$ ipython --no-banner

In [1]: import numpy as np

In [2]: np.set_printoptions(suppress=True, linewidth=140)

In [3]: rnd = lambda a: np.round(a, 1) + 0

In [4]: feats = np.loadtxt("dump.csv", delimiter=",")

In [5]: print(feats)
[[ 2.  0.  0.]
 [ 2.  0.  0.]
 [ 2.  0.  0.]
 [ 2.  0.  0.]
 [ 2.  0.  0.]
 [ 2. 14. 13.]
 [ 2. 14. 13.]
 [ 2.  0.  0.]
 [ 2.  4.  3.]
 [ 2.  0.  0.]
 [ 2.  6.  5.]
 [ 2. 20. 19.]
 [ 2.  8.  7.]
 [ 2.  0.  0.]
 [ 2.  0.  0.]
 [ 2. 20. 19.]
 [ 2.  0.  0.]
 [ 2. 16. 15.]
 [ 2.  6.  5.]
 [ 2. 14. 13.]
 [ 2.  0.  0.]
 [ 2.  2.  1.]
 [ 2. 10.  9.]
 [ 2.  0.  0.]
 [ 2. 12. 11.]
 [ 2.  0.  0.]
 [ 2.  2.  1.]
 [ 2. 10.  9.]
 [ 2.  4.  3.]]

In [6]: other = feats[0, 0] * feats[1:] - np.outer(feats[1:, 0], feats[0])

In [7]: print(other)
[[ 0.  0.  0.]
 [ 0.  0.  0.]
 [ 0.  0.  0.]
 [ 0.  0.  0.]
 [ 0. 28. 26.]
 [ 0. 28. 26.]
 [ 0.  0.  0.]
 [ 0.  8.  6.]
 [ 0.  0.  0.]
 [ 0. 12. 10.]
 [ 0. 40. 38.]
 [ 0. 16. 14.]
 [ 0.  0.  0.]
 [ 0.  0.  0.]
 [ 0. 40. 38.]
 [ 0.  0.  0.]
 [ 0. 32. 30.]
 [ 0. 12. 10.]
 [ 0. 28. 26.]
 [ 0.  0.  0.]
 [ 0.  4.  2.]
 [ 0. 20. 18.]
 [ 0.  0.  0.]
 [ 0. 24. 22.]
 [ 0.  0.  0.]
 [ 0.  4.  2.]
 [ 0. 20. 18.]
 [ 0.  8.  6.]]

In [8]: print(feats[:, 0] / feats[0, 0])
[1. 1. 1. 1. 1. 1. 1. 1. 1. 1. 1. 1. 1. 1. 1. 1. 1. 1. 1. 1. 1. 1. 1. 1. 1. 1. 1. 1. 1.]

In [9]: print(np.flatnonzero(~other.round(6).any(axis=1)))
[ 0  1  2  3  6  8 12 13 15 19 22 24]

In [10]: print(np.linalg.matrix_rank(other), np.linalg.matrix_rank(feats))
2 3
